% python3 -q
>>> import numpy as np
>>> np.set_printoptions(precision=2, suppress=True, linewidth=140)
>>> F = np.load("a.npy")
>>> print(F)
[[ 6. -1.  1. -1.  1. -1.]
 [-1.  6. -1.  1. -1.  1.]
 [ 1. -1.  6. -1.  1. -1.]
 [-1.  1. -1.  6. -1.  1.]
 [ 1. -1.  1. -1.  6. -1.]
 [-1.  1. -1.  1. -1.  6.]]
>>> W1 = np.array([[-3, -3, 0],
...     [-1, -3, 4],
...     [2, 5, -5],
...     [2, -2, 4],
...     [4, 0, -1],
...     [-3, -5, -3]])
>>> coef = np.array([1, -1, 2])
>>> hid = np.maximum(F @ W1 + coef, 0)
>>> print(hid)
[[ 0.  0.  0.]
 [ 0.  0. 33.]
 [16. 36.  0.]
 [ 6.  0. 33.]
 [26. 11.  0.]
 [ 0.  0.  0.]]
>>> print(np.linalg.matrix_rank(hid))
3
>>> print((hid > 0).astype(int))
[[0 0 0]
 [0 0 1]
 [1 1 0]
 [1 0 1]
 [1 1 0]
 [0 0 0]]
>>> Z = np.array([[2, 0], [1, 0], [0, 2]])
>>> print(W1 @ Z)
[[ -9   0]
 [ -5   8]
 [  9 -10]
 [  2   8]
 [  8  -2]
 [-11  -6]]
>>> print((hid @ Z).round(6).argmax(axis=1))
[0 1 0 1 0 0]
>>> print(hid @ Z)
[[ 0.  0.]
 [ 0. 66.]
 [68.  0.]
 [12. 66.]
 [63.  0.]
 [ 0.  0.]]
>>> print(hid.sum(axis=1))
[ 0. 33. 52. 39. 37.  0.]
>>> print(np.abs(hid).max())
36.0
>>> print(np.diff(hid, axis=0))
[[  0.   0.  33.]
 [ 16.  36. -33.]
 [-10. -36.  33.]
 [ 20.  11. -33.]
 [-26. -11.   0.]]
>>> print(np.linalg.svd(hid, compute_uv=False))
[47.64 44.78 16.99]
>>> print(hid.mean(axis=0))
[ 8.    7.83 11.  ]
>>> print(np.unravel_index(np.abs(hid).argmax(), hid.shape))
(np.int64(2), np.int64(1))
>>> mat = np.load("x.npy")
>>> print(mat)
[[ 9  4 11 10  4  2 11]
 [ 4  4  2  6  4  0  6]
 [11  2 19  9  2  6 15]
 [10  6  9 13  6  0 11]
 [ 4  4  2  6  4  0  6]
 [ 2  0  6  0  0  4  6]
 [11  6 15 11  6  6 19]]
>>> w, V = np.linalg.eigh(mat)
>>> print(np.abs(V[:, -1]).round(6).argmax())
6
>>> print(np.round(V.T @ mat @ V, 2) + 0)
[[ 0.    0.    0.    0.    0.    0.    0.  ]
 [ 0.    0.    0.    0.    0.    0.    0.  ]
 [ 0.    0.    0.    0.    0.    0.    0.  ]
 [ 0.    0.    0.    0.    0.    0.    0.  ]
 [ 0.    0.    0.    0.    5.28  0.    0.  ]
 [ 0.    0.    0.    0.    0.   12.67  0.  ]
 [ 0.    0.    0.    0.    0.    0.   54.05]]
>>> print((w > 1e-8).sum(), (w < -1e-8).sum())
3 0
>>> print(np.round(V.T @ V, 2) + 0)
[[1. 0. 0. 0. 0. 0. 0.]
 [0. 1. 0. 0. 0. 0. 0.]
 [0. 0. 1. 0. 0. 0. 0.]
 [0. 0. 0. 1. 0. 0. 0.]
 [0. 0. 0. 0. 1. 0. 0.]
 [0. 0. 0. 0. 0. 1. 0.]
 [0. 0. 0. 0. 0. 0. 1.]]
>>> print(w.round(2) + 0)
[ 0.    0.    0.    0.    5.28 12.67 54.05]
>>> print(np.round(w.sum(), 2), np.trace(mat))
72.0 72
>>> print(np.round(np.linalg.eigvalsh(mat @ mat), 2) + 0)
[   0.      0.      0.      0.     27.84  160.58 2921.58]
>>> rank = np.linalg.matrix_rank(mat)
>>> print(rank)
3
>>> null = np.linalg.svd(mat)[2][rank:].T
>>> print(np.linalg.matrix_rank(mat.T @ mat), np.linalg.matrix_rank(mat @ mat.T))
3 3
>>> print(null.shape)
(7, 4)
>>> print([int(np.linalg.matrix_rank(np.delete(mat, i, axis=0))) for i in range(7)])
[3, 3, 3, 3, 3, 3, 3]
>>> print(np.unique(mat.round(6), axis=0).shape)
(6, 7)
>>> print(np.linalg.lstsq(mat[:-1].T, mat[-1])[2])
3
>>> print(round(np.trace(np.linalg.pinv(mat) @ mat), 2))
3.0
>>> print(np.abs(np.diag(np.linalg.qr(mat)[1])) > 1e-9)
[ True  True  True False False False False]
>>> print(np.round(mat @ np.linalg.pinv(mat) @ mat, 2) + 0)
[[ 9.  4. 11. 10.  4.  2. 11.]
 [ 4.  4.  2.  6.  4.  0.  6.]
 [11.  2. 19.  9.  2.  6. 15.]
 [10.  6.  9. 13.  6.  0. 11.]
 [ 4.  4.  2.  6.  4.  0.  6.]
 [ 2.  0.  6.  0.  0.  4.  6.]
 [11.  6. 15. 11.  6.  6. 19.]]
>>> Z = np.array([[0, 1, 0, 2], [2, 3, 3, 0], [0, 0, 0, 2]])
>>> rng = np.random.default_rng(59)
>>> feats = rng.normal(size=(13, 3)) @ Z + np.array([3, 3, 1, 2])
>>> print(feats)
[[ 6.2   6.8   5.81  3.83]
 [ 1.13  0.17 -1.81  0.79]
 [ 0.82 -0.36 -2.27  6.14]
 [ 5.03  6.3   4.05  3.6 ]
 [ 3.08  4.23  1.12  2.83]
 [ 1.96  2.76 -0.56  2.9 ]
 [ 1.08  1.19 -1.88  1.96]
 [ 4.1   6.21  2.64  4.26]
 [ 0.23 -1.69 -3.15  3.2 ]
 [ 4.93  6.18  3.9   5.08]
 [ 5.56  6.32  4.84  1.8 ]
 [-0.12 -1.12 -3.68  4.48]
 [ 1.89  1.04 -0.67  1.51]]
>>> cen = feats - feats.mean(axis=0)
>>> V = np.linalg.svd(cen)[2][:2]
>>> other = cen - cen @ V.T @ V
>>> print(np.round(np.cov(cen @ V.T, rowvar=False), 2) + 0)
[[25.34  0.  ]
 [ 0.    2.31]]
>>> print(np.diag(V.T @ V))
[0.19 0.4  0.42 1.  ]
>>> print(np.round(np.linalg.norm(other) / np.linalg.norm(cen), 2))
0.11
>>> T = np.stack([mat, 2 * mat, mat[::-1]])
>>> print(np.linalg.matrix_rank(T.reshape(3, -1)))
2
>>> print(np.einsum("bij,cij->bc", T, T))
[[ 3110  6220  2425]
 [ 6220 12440  4850]
 [ 2425  4850  3110]]
>>> print(T.shape)
(3, 7, 7)
>>> print(np.linalg.norm(T, axis=(1, 2)))
[ 55.77 111.53  55.77]
>>> print(T.sum(axis=0))
[[38 18 48 41 18 12 52]
 [14 12 12 18 12  4 24]
 [37 10 59 33 10 18 51]
 [40 24 36 52 24  0 44]
 [23 14 25 27 14  6 33]
 [10  4 20  6  4 12 24]
 [42 22 56 43 22 20 68]]
>>> print(np.round(np.linalg.det(T), 2) + 0)
[0. 0. 0.]
>>> K = 0.5 ** np.abs(np.subtract.outer(np.arange(13), np.arange(13)))
>>> print(K.round(2) + 0)
[[1.   0.5  0.25 0.12 0.06 0.03 0.02 0.01 0.   0.   0.   0.   0.  ]
 [0.5  1.   0.5  0.25 0.12 0.06 0.03 0.02 0.01 0.   0.   0.   0.  ]
 [0.25 0.5  1.   0.5  0.25 0.12 0.06 0.03 0.02 0.01 0.   0.   0.  ]
 [0.12 0.25 0.5  1.   0.5  0.25 0.12 0.06 0.03 0.02 0.01 0.   0.  ]
 [0.06 0.12 0.25 0.5  1.   0.5  0.25 0.12 0.06 0.03 0.02 0.01 0.  ]
 [0.03 0.06 0.12 0.25 0.5  1.   0.5  0.25 0.12 0.06 0.03 0.02 0.01]
 [0.02 0.03 0.06 0.12 0.25 0.5  1.   0.5  0.25 0.12 0.06 0.03 0.02]
 [0.01 0.02 0.03 0.06 0.12 0.25 0.5  1.   0.5  0.25 0.12 0.06 0.03]
 [0.   0.01 0.02 0.03 0.06 0.12 0.25 0.5  1.   0.5  0.25 0.12 0.06]
 [0.   0.   0.01 0.02 0.03 0.06 0.12 0.25 0.5  1.   0.5  0.25 0.12]
 [0.   0.   0.   0.01 0.02 0.03 0.06 0.12 0.25 0.5  1.   0.5  0.25]
 [0.   0.   0.   0.   0.01 0.02 0.03 0.06 0.12 0.25 0.5  1.   0.5 ]
 [0.   0.   0.   0.   0.   0.01 0.02 0.03 0.06 0.12 0.25 0.5  1.  ]]
>>> print(round(float(np.abs(np.linalg.eigvals(K)).max()), 2))
2.78
>>> print(round(float(np.linalg.det(K)), 2))
0.03
>>> print(np.trace(K))
13.0
>>> print(np.allclose(K @ K.T, K.T @ K))
True
>>> lab = rng.permutation(13)
>>> other = K[:, lab] * rng.choice([-1, 1], 13)
>>> print(other.round(2) + 0)
[[ 0.    0.    0.06  0.    0.   -0.03 -0.12  0.    0.01 -0.25 -0.02 -1.    0.5 ]
 [ 0.    0.    0.12  0.    0.   -0.06 -0.25 -0.01  0.02 -0.5  -0.03 -0.5   1.  ]
 [ 0.    0.    0.25  0.   -0.01 -0.12 -0.5  -0.02  0.03 -1.   -0.06 -0.25  0.5 ]
 [ 0.01  0.    0.5   0.   -0.02 -0.25 -1.   -0.03  0.06 -0.5  -0.12 -0.12  0.25]
 [ 0.02  0.    1.    0.01 -0.03 -0.5  -0.5  -0.06  0.12 -0.25 -0.25 -0.06  0.12]
 [ 0.03  0.01  0.5   0.02 -0.06 -1.   -0.25 -0.12  0.25 -0.12 -0.5  -0.03  0.06]
 [ 0.06  0.02  0.25  0.03 -0.12 -0.5  -0.12 -0.25  0.5  -0.06 -1.   -0.02  0.03]
 [ 0.12  0.03  0.12  0.06 -0.25 -0.25 -0.06 -0.5   1.   -0.03 -0.5  -0.01  0.02]
 [ 0.25  0.06  0.06  0.12 -0.5  -0.12 -0.03 -1.    0.5  -0.02 -0.25  0.    0.01]
 [ 0.5   0.12  0.03  0.25 -1.   -0.06 -0.02 -0.5   0.25 -0.01 -0.12  0.    0.  ]
 [ 1.    0.25  0.02  0.5  -0.5  -0.03 -0.01 -0.25  0.12  0.   -0.06  0.    0.  ]
 [ 0.5   0.5   0.01  1.   -0.25 -0.02  0.   -0.12  0.06  0.   -0.03  0.    0.  ]
 [ 0.25  1.    0.    0.5  -0.12 -0.01  0.   -0.06  0.03  0.   -0.02  0.    0.  ]]
>>> Uu, _, Vh = np.linalg.svd(K.T @ other)
>>> print(lab)
[10 12  4 11  9  5  3  8  7  2  6  0  1]
>>> L = np.linalg.cholesky(K)
>>> print(round(float(np.prod(np.diag(L)) ** 2), 2), round(np.linalg.det(K), 2))
0.03 0.03
>>> print(np.diag(L) ** 2)
[1.   0.75 0.75 0.75 0.75 0.75 0.75 0.75 0.75 0.75 0.75 0.75 0.75]
>>> print(np.linalg.eigvalsh(K).min() > 0)
True
>>> x = np.ones(13)
>>> for _ in range(4):
...     x = K @ x
...     x /= np.linalg.norm(x)
...     print(round(x @ K @ x, 2))
... 
2.75
2.77
2.78
2.78
>>> print(x)
[0.15 0.21 0.26 0.3  0.32 0.34 0.34 0.34 0.32 0.3  0.26 0.21 0.15]
>>> print(round(np.linalg.eigvalsh(K)[-1], 2))
2.78
>>> w, V = np.linalg.eigh(K)
>>> x = np.array([3, 3, 0, 1, 0, 1, 1, 9, 0, 6, 3, 6, 1])
>>> print((np.sign(V[:, -1].round(6)) == np.sign(V[0, -1].round(6))).astype(int))
[1 1 1 1 1 1 1 1 1 1 1 1 1]
>>> print(round(np.abs(K).sum(axis=1).max(), 2), round(float(np.abs(w).max()), 2))
2.97 2.78
>>> M = np.loadtxt("sample1.csv", delimiter=",")
>>> print(M.round(2) + 0)
[[-11.1   11.54  15.61  -3.3   -8.09   5.77   6.76 -18.11  10.49   0.    -3.95]
 [-12.96  11.46  11.96  -7.4   -8.03   4.16   4.33 -11.87   7.91  -6.06   0.26]
 [ -4.28   0.2    7.16  -7.21  -2.48   5.87  -6.15  -7.49   8.33  -1.11  -3.34]
 [ -4.84   0.66   8.22  -6.41  -5.19   8.94  -1.42 -11.57  11.35  -2.79   0.15]
 [ -9.42   6.98   7.34 -10.01  -0.05  -2.78 -10.31   0.16   0.5   -1.88  -8.11]
 [ -5.3    1.33   7.55  -7.36  -3.4    6.07  -4.6   -8.13   8.58  -2.21  -2.22]
 [ -3.13   0.89  11.79  -2.47  -5.17  10.3    0.84 -17.47  13.68   3.13  -4.09]
 [-12.4   10.8   11.52  -7.53  -7.2    3.63   2.85 -10.84   7.33  -5.45  -0.65]
 [ -1.75  -3.2    7.22  -5.67  -4.16  10.78  -3.27 -12.02  12.81  -1.04  -0.3 ]
 [ -7.08   7.15  14.1   -2.71  -4.28   4.78   0.42 -15.41   9.31   4.47  -8.66]
 [ -4.29  -0.1    7.11  -7.19  -3.36   7.09  -4.83  -8.5    9.39  -2.07  -1.72]
 [ -1.95  -4.99   2.06 -10.43  -0.37   5.87 -12.17  -0.95   6.9   -4.26  -0.8 ]
 [ -4.4    1.17   6.88  -7.76   0.8    1.24 -11.37  -3.01   4.13   1.71  -8.8 ]
 [ -9.26   6.76  11.49  -5.77  -8.48   8.64   5.13 -15.37  11.89  -4.68   1.82]
 [ -6.52   2.77   7.75  -7.82  -3.71   5.22  -4.13  -7.6    7.84  -3.05  -1.99]
 [ -7.54   2.93   9.3   -6.56 -10.12  12.88   6.53 -16.38  15.08  -8.07   7.43]
 [-10.31   6.74   9.32  -8.2   -8.12   7.28   3.19 -11.32  10.    -7.9    3.74]
 [-18.2   17.56  10.33 -11.87  -4.57  -5.84  -2.5   -0.67  -1.66  -8.27  -4.17]]
>>> x = np.array([2, 1, 3, 2, 2, 1, 0, 3, 2, 2, 0])
>>> print(np.sign((M @ x).round(6)))
[-1. -1. -1. -1. -1. -1.  1. -1. -1.  1. -1. -1.  1. -1. -1. -1. -1. -1.]
>>> r0 = np.array([0, -1, -2])
>>> print(np.polyval(r0, M[9]))
[  5.08  -9.15 -16.1    0.71   2.28  -6.78  -2.42  13.41 -11.31  -6.47   6.66]
>>> print(np.unique(M.round(6), axis=0).shape)
(18, 11)
>>> print(np.allclose(M[:-1].T @ np.linalg.lstsq(M[:-1].T, M[-1])[0], M[-1]))
True
>>> arr = np.loadtxt("run19.csv", delimiter=",")
>>> print(arr)
[[-0.86  0.63 -0.68  0.66  0.92 -0.75 -0.78 -1.    0.99  0.77  0.85]
 [-0.95  0.56 -0.14  0.76  0.35 -1.    0.04 -1.    1.    1.    0.99]
 [ 0.5   1.    0.94  1.   -0.98  1.   -0.81 -1.   -1.   -1.   -0.74]
 [ 0.81  0.07  0.85 -0.24 -0.94  0.62  0.73  0.93 -0.95 -0.48 -0.24]
 [ 1.    0.92  1.   -0.31 -0.98  1.    0.22 -0.75 -0.71 -0.86  0.97]
 [ 0.97  0.14  0.53 -0.62  0.64  1.   -0.81  0.31 -0.96 -0.99 -0.73]
 [-1.   -1.   -1.   -0.35  1.   -1.   -0.98  0.54  1.    0.93 -1.  ]
 [-0.66 -0.93 -0.17 -0.64 -0.01 -0.99  0.71  0.12  1.    1.    0.9 ]
 [-0.9  -1.   -0.99 -0.98  0.98 -0.99  0.29  1.    0.98  0.96 -0.92]
 [ 0.9   0.71  0.76  0.03 -0.18  1.   -0.52 -0.41 -0.89 -0.93 -0.07]
 [ 0.74  0.23  0.78 -0.14 -0.73  0.76  0.35  0.34 -0.53 -0.25  0.31]
 [-0.79 -0.95 -0.19 -0.65 -0.03 -1.    0.78 -0.13  1.    1.    0.96]
 [ 0.86 -0.94 -0.07 -0.91  0.23  0.97  0.13  0.99 -0.89 -0.8  -0.9 ]
 [-0.99  0.86 -0.77  0.95 -0.71 -1.    0.66 -0.64 -0.18  0.87  0.02]
 [ 0.97 -0.06  0.97 -0.6  -0.93  0.97  0.64  0.69 -0.45 -0.15  0.7 ]
 [-0.98  0.85 -0.07  0.93 -0.85 -1.    0.78 -0.95  0.96  0.99  0.93]
 [ 0.45 -1.   -0.35 -0.99  0.62 -0.76  0.76  0.99  1.    0.99  0.51]
 [-0.92  0.77 -0.79  0.82  0.56 -0.94 -0.43 -0.9   0.13  0.1  -0.14]
 [-0.97 -0.94 -0.99 -0.45  0.98 -0.99 -0.5  -0.05  0.99  0.9  -0.52]
 [-0.69 -0.66 -0.93 -0.32  0.97  0.02 -0.79 -0.5   0.82 -0.09 -0.56]
 [-0.81 -0.45 -0.92  0.03  0.86 -0.75 -0.47  0.19  0.01 -0.17 -0.77]
 [-0.87 -0.88 -0.92 -0.41  0.86 -0.97 -0.09  0.36  0.93  0.83 -0.35]
 [ 0.99 -1.   -0.68 -1.    1.    1.   -0.24  1.    1.    0.75 -0.79]
 [ 0.7   1.    1.    0.94 -1.   -0.58  0.84 -1.    0.79  0.92  1.  ]
 [ 0.81 -0.6  -0.41 -0.71  0.64  0.99 -0.56  0.96 -0.99 -0.98 -0.97]
 [-0.71  1.    0.03  0.99  0.38  0.5  -0.9  -1.   -0.68 -0.89  0.6 ]
 [-0.9  -1.   -1.   -1.    1.   -0.64 -0.84  1.    1.    0.75 -0.99]
 [ 0.86  0.64  0.74  0.06 -0.68  0.98 -0.04  0.56 -0.98 -0.94 -0.54]]
>>> W1 = np.array([[0, 0, 0, 0],
...     [-2, 0, -2, 0],
...     [-2, 0, 2, -2],
...     [0, 0, 0, -2],
...     [-2, 0, 1, 0],
...     [0, -2, -2, -2],
...     [-2, 1, -2, -1],
...     [-1, 0, -2, -2],
...     [1, 1, 2, 1],
...     [2, 2, -2, -1],
...     [0, 0, 0, -1],
...     [1, 0, 1, 0],
...     [1, 0, -2, 0]])
>>> coef = np.array([-1, 2, 2, 2])
>>> hid = np.maximum(K @ W1 + coef, 0)
>>> print(np.linalg.matrix_rank(hid))
4
>>> print((hid > 0).astype(int))
[[0 1 1 1]
 [0 1 1 1]
 [0 1 1 0]
 [0 1 1 0]
 [0 1 1 0]
 [0 1 0 0]
 [0 1 0 0]
 [0 1 0 0]
 [1 1 1 1]
 [1 1 1 1]
 [1 1 1 1]
 [1 1 1 1]
 [1 1 1 1]]
>>> Z = np.array([[1, 0, 0], [1, -1, -2], [-3, 3, -3], [1, 3, -1]])
>>> print((hid @ Z).round(6).argmax(axis=1))
[1 1 1 1 1 0 0 0 1 0 0 1 0]
>>> print(W1 @ Z)
[[  0   0   0]
 [  4  -6   6]
 [-10   0  -4]
 [ -2  -6   2]
 [ -5   3  -3]
 [  2 -10  12]
 [  4 -10   5]
 [  3 -12   8]
 [ -3   8  -9]
 [  9 -11   3]
 [ -1  -3   1]
 [ -2   3  -3]
 [  7  -6   6]]
